>>> import numpy as np
>>> np.set_printoptions(precision=4, suppress=True, linewidth=200)
>>> M = np.array([[-2, -2, 1, 3], [-3, -2, -2, 3], [0, 0, -2, 0]])
>>> r0, r1 = M[0], M[2]
>>> r0 @ r0
np.int64(18)
>>> p = (r0 @ r1) / (r0 @ r0) * r0
>>> np.outer(r0, r1)
array([[ 0,  0,  4,  0],
       [ 0,  0,  4,  0],
       [ 0,  0, -2,  0],
       [ 0,  0, -6,  0]])
>>> r1 - p
array([-0.2222, -0.2222, -1.8889,  0.3333])
>>> np.round(np.linalg.norm(r0 + r1) ** 2 + np.linalg.norm(r0 - r1) ** 2, 4)
np.float64(44.0)
>>> M2 = M / np.sqrt((M ** 2).mean(axis=1, keepdims=True))
>>> np.linalg.matrix_rank(M - M.mean(axis=1, keepdims=True))
np.int64(3)
>>> M2 = np.array([[5, 5], [0, 3], [3, 4], [2, 4]])
>>> np.linalg.matrix_rank(np.vstack([M, M2.T]))
np.int64(4)
>>> np.einsum("ij,ij->i", M, M)
array([18, 26,  4])
>>> M @ M2
array([[ -1,   0],
       [-15, -17],
       [ -6,  -8]])
>>> np.vstack([M, M2.T]).shape
(5, 4)
>>> np.einsum("ik,kj->ij", M, M2)
array([[ -1,   0],
       [-15, -17],
       [ -6,  -8]])
>>> M2.T @ M.T
array([[ -1, -15,  -6],
       [  0, -17,  -8]])
>>> np.round(np.linalg.norm(M, "nuc"), 4)
np.float64(9.5653)
>>> np.linalg.norm(M, axis=1)
array([4.2426, 5.099 , 2.    ])
>>> round(np.linalg.norm(M, 1), 4), round(float(np.linalg.norm(M, np.inf)), 4)
(np.float64(6.0), 10.0)
>>> np.linalg.norm(M, axis=1).argmax()
np.int64(1)
>>> np.linalg.norm(M, axis=0)
array([3.6056, 2.8284, 3.    , 4.2426])
>>> round(np.linalg.norm(M, 2), 4)
np.float64(6.2902)
>>> m1 = np.load("a.npy")
>>> m1
array([[  1.1455,   2.4031,   1.1533],
       [  3.2138,   8.9339,   3.0594],
       [ -2.958 ,  -8.1477,  -3.6976],
       [ 11.1908,  24.4064,  11.0921],
       [ -1.4675,  -3.415 ,  -2.0337],
       [ -6.7529, -15.8725,  -7.023 ],
       [  8.0704,  18.7829,   8.6145],
       [ -4.0271,  -8.5914,  -3.5056],
       [ -0.7304,  -2.1339,  -1.0587],
       [ -0.1183,  -0.2083,   0.0457],
       [  9.0919,  18.0736,   8.1978],
       [  4.1675,  10.4258,   4.4696],
       [ -4.9359, -11.438 ,  -4.954 ],
       [ -1.4311,  -3.1662,  -1.623 ],
       [  5.0526,  10.4959,   5.3242],
       [  4.8291,  11.6401,   5.0311]])
>>> Xc = m1 - m1.mean(axis=1)
Traceback (most recent call last):
  File "<python-input-26>", line 1, in <module>
    Xc = m1 - m1.mean(axis=1)
         ~~~^~~~~~~~~~~~~~~~~
ValueError: operands could not be broadcast together with shapes (16,3) (16,) 
>>> Xc = m1 - m1.mean(axis=0)
>>> left, s, vt = np.linalg.svd(Xc, full_matrices=False)
>>> s
array([54.1013,  1.6415,  1.0678])
>>> np.abs(vt[0]).argmax()
np.int64(1)
>>> round(float((s ** 2).sum() ** 2 / (s ** 4).sum()), 4)
1.0026
>>> np.abs(left[:, 0]).argmax()
np.int64(3)
>>> np.round(Xc.mean(axis=0), 4) + 0
array([0., 0., 0.])
>>> np.linalg.matrix_rank(Xc)
np.int64(3)
>>> s ** 2 / (s ** 2).sum()
array([0.9987, 0.0009, 0.0004])
>>> np.searchsorted(np.cumsum(s ** 2) / (s ** 2).sum(), 0.9) + 1
np.int64(1)
